>>> import numpy as np
>>> import numpy.linalg as la
>>> np.set_printoptions(suppress=True, linewidth=120)
>>> A = np.load("run0.npy")
>>> A
array([[  8.173,   0.178,   7.171,   1.267,   2.14 ,  -6.701,  -3.229, -11.135,  12.838,   5.671],
       [ 12.232,  -8.616,  17.141,  -3.184,  -4.839,   7.298,   0.001,  -5.18 ,  -0.1  ,  -3.49 ],
       [ -3.733,  11.49 ,  20.543,  -6.062,   5.175, -15.377,  -4.598, -13.008,   8.889,  18.012],
       [  1.605,  -4.997, -11.456,   2.595,   0.81 ,   0.034,   0.388,   6.212,  -2.891,  -3.523],
       [ -3.897,  -2.206,   6.565,   2.725,   2.465, -12.197,   0.223,   2.763,  -0.758,   3.793],
       [  2.148,   1.896,  -6.97 ,  -0.389,  -2.721,  -1.398,  -5.08 ,  -0.393,   1.514,   3.681],
       [ -8.292,   3.834, -31.226,   7.087,   2.907, -19.18 ,   4.173,  25.165, -20.332,   8.206],
       [  3.313,  -7.689,  20.173, -13.899,   1.786,  11.64 ,  -1.459, -10.832,  12.043,  -0.837],
       [  1.909,  10.342,  -2.579,  14.445,  -5.185, -13.71 ,  -6.767,   6.43 ,  -5.572,   1.067],
       [ -2.143,  -5.264,   3.395,  -5.472,   4.487, -10.392,   1.326,   1.842,   1.88 ,   2.416],
       [  0.482,  -2.589,  19.142,  -9.826,   3.525,   8.748,   1.897, -12.115,  10.723,  -2.961],
       [  1.884, -14.889,  -6.053, -10.419,   2.573,  15.153,   4.459,   2.215,   0.276,  -6.713],
       [  5.909,   1.575,  -2.768,   3.778,  -2.834,  -3.252,  -0.064,   3.747,  -4.162,  10.984],
       [ -0.773, -14.507,   1.401,  -8.26 ,   8.542, -16.044,   8.226,  14.055, -15.165,  17.084],
       [ -3.522,   3.206,   2.79 ,   7.345,  -1.618,  -2.539,  -3.862,  -4.782,   6.713,  -1.194],
       [  1.761,   8.113,  14.601,  -6.566,  -4.849,  16.814,  -6.846, -20.937,  17.199,  -1.522],
       [ -5.018,   6.028,  -6.191,   7.089,  -0.117, -18.725,  -1.23 ,   8.093,  -4.64 ,   8.047],
       [ -6.338,  13.064, -20.006,   8.956,   0.562, -22.532,  -1.322,  11.871, -12.063,  17.176],
       [  0.185,  13.563,  14.293,  13.675,  -6.51 ,  -7.901,  -6.498, -11.722,  10.39 ,  -0.281],
       [ -2.291,   4.22 ,   1.971,  -4.62 ,   3.873,  -1.635,  -2.822,  -6.503,   7.747,   5.199],
       [  7.114,  -8.864,  -5.973,  -6.422,  -1.326,   8.105,   0.405,   5.424,  -4.222,  -0.89 ],
       [  0.198, -10.005,   8.215,  -7.147,   1.913,   0.845,   2.114,  -3.663,   2.344,   0.673],
       [  3.233,  -3.037,  13.792, -13.708,   7.274,   0.544,   2.421, -11.956,   4.195,  10.96 ],
       [ -5.383,   2.631,  -0.035,   4.005,   0.662,  -7.596,   0.011,   1.502,  -1.231,   3.15 ],
       [  2.684, -18.208,   1.247, -12.782,   1.637,  12.695,   5.818,   7.325,  -9.09 ,  -7.   ],
       [  3.693,   2.396, -20.559,   3.492,  -2.883,   2.896,  -2.262,   6.692,  -4.927,   3.133],
       [ -4.092,  -8.463,   2.093,  -6.583,   4.843,   1.708,   3.165,   0.617,  -3.541,   1.208],
       [  4.319,   6.202,  11.741,   3.934,  -3.419,  -7.712,  -4.598, -12.637,  12.567,   7.636]])
>>> B = np.c_[A[:, :3] @ np.array([[0, -2, 1], [-2, -1, -1], [-2, -2, 1]]), np.array([2, 4, 9, 4, -5, -3, -6, 0, 7, 8, -1, 2, 9, -8, -6, 2, 9, 1, 5, -8, 1, -7, 2, -3, 4, 0, 1, -2])]
>>> B.round(3)
array([[-14.698, -30.866,  15.166,   2.   ],
       [-17.05 , -50.13 ,  37.989,   4.   ],
       [-64.066, -45.11 ,   5.32 ,   9.   ],
       [ 32.906,  24.699,  -4.854,   4.   ],
       [ -8.718,  -3.13 ,   4.874,  -5.   ],
       [ 10.148,   7.748,  -6.718,  -3.   ],
       [ 54.784,  75.202, -43.352,  -6.   ],
       [-24.968, -39.283,  31.175,   0.   ],
       [-15.526,  -9.002, -11.012,   7.   ],
       [  3.738,   2.76 ,   6.516,   8.   ],
       [-33.106, -36.659,  22.213,  -1.   ],
       [ 41.884,  23.227,  10.72 ,   2.   ],
       [  2.386,  -7.857,   1.566,   9.   ],
       [ 26.212,  13.251,  15.135,  -8.   ],
       [-11.992,  -1.742,  -3.938,  -6.   ],
       [-45.428, -40.837,   8.249,   2.   ],
       [  0.326,  16.39 , -17.237,   9.   ],
       [ 13.884,  39.624, -39.408,   1.   ],
       [-55.712, -42.519,   0.915,   5.   ],
       [-12.382,  -3.58 ,  -4.54 ,  -8.   ],
       [ 29.674,   6.582,  10.005,   1.   ],
       [  3.58 ,  -6.821,  18.418,  -7.   ],
       [-21.51 , -31.013,  20.062,   2.   ],
       [ -5.192,   8.205,  -8.049,  -3.   ],
       [ 33.922,  10.346,  22.139,   4.   ],
       [ 36.326,  31.336, -19.262,   0.   ],
       [ 12.74 ,  12.461,   6.464,   1.   ],
       [-35.886, -38.322,   9.858,  -2.   ]])
>>> np.round(la.lstsq(A, B[:, 0])[0], 3) + 0
array([ 0., -2., -2.,  0.,  0.,  0.,  0.,  0.,  0.,  0.])
>>> np.round(la.norm(la.qr(A)[0].T @ B, axis=0) ** 2 / ((B ** 2).sum(axis=0) + 1e-12), 3)
array([1.  , 1.  , 1.  , 0.27])
>>> la.matrix_rank(B)
np.int64(4)
>>> np.round(la.norm(B - A @ la.lstsq(A, B)[0], axis=0), 3) + 0
array([ 0.  ,  0.  ,  0.  , 23.32])
>>> la.matrix_rank(np.c_[A, B])
np.int64(11)
>>> X = np.array([[83.0, 9.0, -81.0], [9.0, 3.0, -9.0], [-81.0, -9.0, 83.0]])
>>> w, V = la.eigh(X)
>>> x0 = np.array([0, 2, 1])
>>> print(np.round(V * np.sqrt(w) @ V.T, 3))
[[ 7.095  0.631 -5.68 ]
 [ 0.631  1.484 -0.631]
 [-5.68  -0.631  7.095]]
>>> np.abs(X).sum(axis=1).max(), np.abs(w).max()
(np.float64(173.0), np.float64(165.0))
>>> x0 @ X @ x0 / (x0 @ x0), np.round(w[0], 3), w[-1]
(np.float64(11.8), np.float64(2.0), np.float64(165.0))
>>> np.round(V * np.maximum(w, 0) @ V.T, 3)
array([[ 83.,   9., -81.],
       [  9.,   3.,  -9.],
       [-81.,  -9.,  83.]])
>>> J = np.loadtxt("out10.csv", delimiter=",")
>>> J
array([[  8.,  -2.,   2.,  -1.,  -2.,   0.,  -1.],
       [  0.,  17.,   1.,   2.,   2.,  -1.,   0.],
       [  1.,   1.,  -4.,  -1.,   0.,  -2.,   0.],
       [  1.,   1.,   0.,   5.,   1.,  -2.,  -1.],
       [  1.,   1.,  -2.,  -1., -14.,  -2.,   1.],
       [ -1.,   2.,   1.,   0.,  -1.,  11.,  -1.],
       [  0.,   0.,   1.,   2.,  -2.,   2.,   1.]])
>>> rng = np.random.default_rng(24502)
>>> z = rng.permutation(7)
>>> print(z)
[6 2 3 4 0 5 1]
>>> B = J[z][:, z]
>>> np.round(np.sort(np.abs(la.eigvals(B))), 3)
array([ 1.809,  4.045,  4.112,  7.781, 11.655, 13.912, 16.6  ])
>>> np.diag(B)
array([  1.,  -4.,   5., -14.,   8.,  11.,  17.])
>>> np.trace(B)
np.float64(24.0)
>>> O, r_ = la.qr(J)
>>> np.round(O.T @ O, 3) + 0
array([[1., 0., 0., 0., 0., 0., 0.],
       [0., 1., 0., 0., 0., 0., 0.],
       [0., 0., 1., 0., 0., 0., 0.],
       [0., 0., 0., 1., 0., 0., 0.],
       [0., 0., 0., 0., 1., 0., 0.],
       [0., 0., 0., 0., 0., 1., 0.],
       [0., 0., 0., 0., 0., 0., 1.]])
>>> np.round(O @ r_, 3) + 0
array([[  8.,  -2.,   2.,  -1.,  -2.,   0.,  -1.],
       [  0.,  17.,   1.,   2.,   2.,  -1.,   0.],
       [  1.,   1.,  -4.,  -1.,   0.,  -2.,   0.],
       [  1.,   1.,   0.,   5.,   1.,  -2.,  -1.],
       [  1.,   1.,  -2.,  -1., -14.,  -2.,   1.],
       [ -1.,   2.,   1.,   0.,  -1.,  11.,  -1.],
       [  0.,   0.,   1.,   2.,  -2.,   2.,   1.]])
>>> x0 = np.array([1, 3, 0, 2, 0, 0, 3])
>>> print(J * x0)
[[ 8. -6.  0. -2. -0.  0. -3.]
 [ 0. 51.  0.  4.  0. -0.  0.]
 [ 1.  3. -0. -2.  0. -0.  0.]
 [ 1.  3.  0. 10.  0. -0. -3.]
 [ 1.  3. -0. -2. -0. -0.  3.]
 [-1.  6.  0.  0. -0.  0. -3.]
 [ 0.  0.  0.  4. -0.  0.  3.]]
>>> print((J * x0).sum(axis=1))
[-3. 55.  2. 11.  5.  2.  7.]
>>> (J @ x0).argmax()
np.int64(1)
>>> W0 = np.loadtxt("layer10.csv", delimiter=",")
>>> print(W0)
[[ 1.  0.  0.  0.  0.  2.  1.  0.]
 [ 0.  1.  3.  7.  4. -3. -2.  0.]
 [ 0. -3. -1. -8. -4.  8.  2. -4.]
 [ 0. -3.  6. -9.  6. -4. -5.  6.]
 [ 0.  8. -1. -4.  0. -8.  2. -6.]
 [ 0.  3. -2. -6.  4.  8. -1.  1.]
 [ 0.  3. -2.  3. -6. -5.  3.  5.]
 [ 0. -4. -3. -9.  9.  2.  5.  1.]]
>>> B = la.invert(W0)
Traceback (most recent call last):
  File "<python-input-37>", line 1, in <module>
    B = la.invert(W0)
        ^^^^^^^^^
AttributeError: module 'numpy.linalg' has no attribute 'invert'
>>> B = la.inv(W0)
>>> np.allclose(B, W0.T)
False
>>> (np.abs(B) > 1e-9).astype(int)
array([[1, 1, 1, 1, 1, 1, 1, 1],
       [0, 1, 1, 1, 1, 1, 1, 1],
       [0, 1, 1, 1, 1, 1, 1, 1],
       [0, 1, 1, 1, 1, 1, 1, 1],
       [0, 1, 1, 1, 1, 1, 1, 1],
       [0, 1, 1, 1, 1, 1, 1, 1],
       [0, 1, 1, 1, 1, 1, 1, 1],
       [0, 1, 1, 1, 1, 1, 1, 1]])
>>> round(la.det(W0) * la.det(B), 3)
np.float64(1.0)
>>> T = np.stack([W0, -1 * W0, W0[::-1]])
>>> la.matrix_rank(T)
array([8, 8, 8])
>>> T.sum(axis=0)
array([[ 0., -4., -3., -9.,  9.,  2.,  5.,  1.],
       [ 0.,  3., -2.,  3., -6., -5.,  3.,  5.],
       [ 0.,  3., -2., -6.,  4.,  8., -1.,  1.],
       [ 0.,  8., -1., -4.,  0., -8.,  2., -6.],
       [ 0., -3.,  6., -9.,  6., -4., -5.,  6.],
       [ 0., -3., -1., -8., -4.,  8.,  2., -4.],
       [ 0.,  1.,  3.,  7.,  4., -3., -2.,  0.],
       [ 1.,  0.,  0.,  0.,  0.,  2.,  1.,  0.]])
>>> np.einsum("bij,cij->bc", T, T)
array([[ 1157., -1157.,   174.],
       [-1157.,  1157.,  -174.],
       [  174.,  -174.,  1157.]])
>>> cov = np.cov(A, rowvar=False)
>>> np.round(A.std(axis=0), 3)
array([ 4.645,  8.455, 12.582,  7.918,  3.797, 10.685,  3.792, 10.006,  8.846,  6.644])
>>> cov.shape
(10, 10)
>>> round(float(np.corrcoef(A[:, 6], A[:, 3])[0, 1]), 3)
-0.515
>>> np.argwhere(np.triu(np.abs(np.corrcoef(A.T)) > 0.8, 1))
array([[2, 7],
       [7, 8]])
>>> np.round(la.eigvalsh(cov)[::-1], 3)
array([369.75 , 186.239,  84.229,  29.666,  18.7  ,   9.865,   2.743,   1.808,   0.947,   0.732])
>>> np.argsort(-A.std(axis=0).round(6), kind="stable")
array([2, 5, 7, 8, 1, 3, 9, 0, 4, 6])
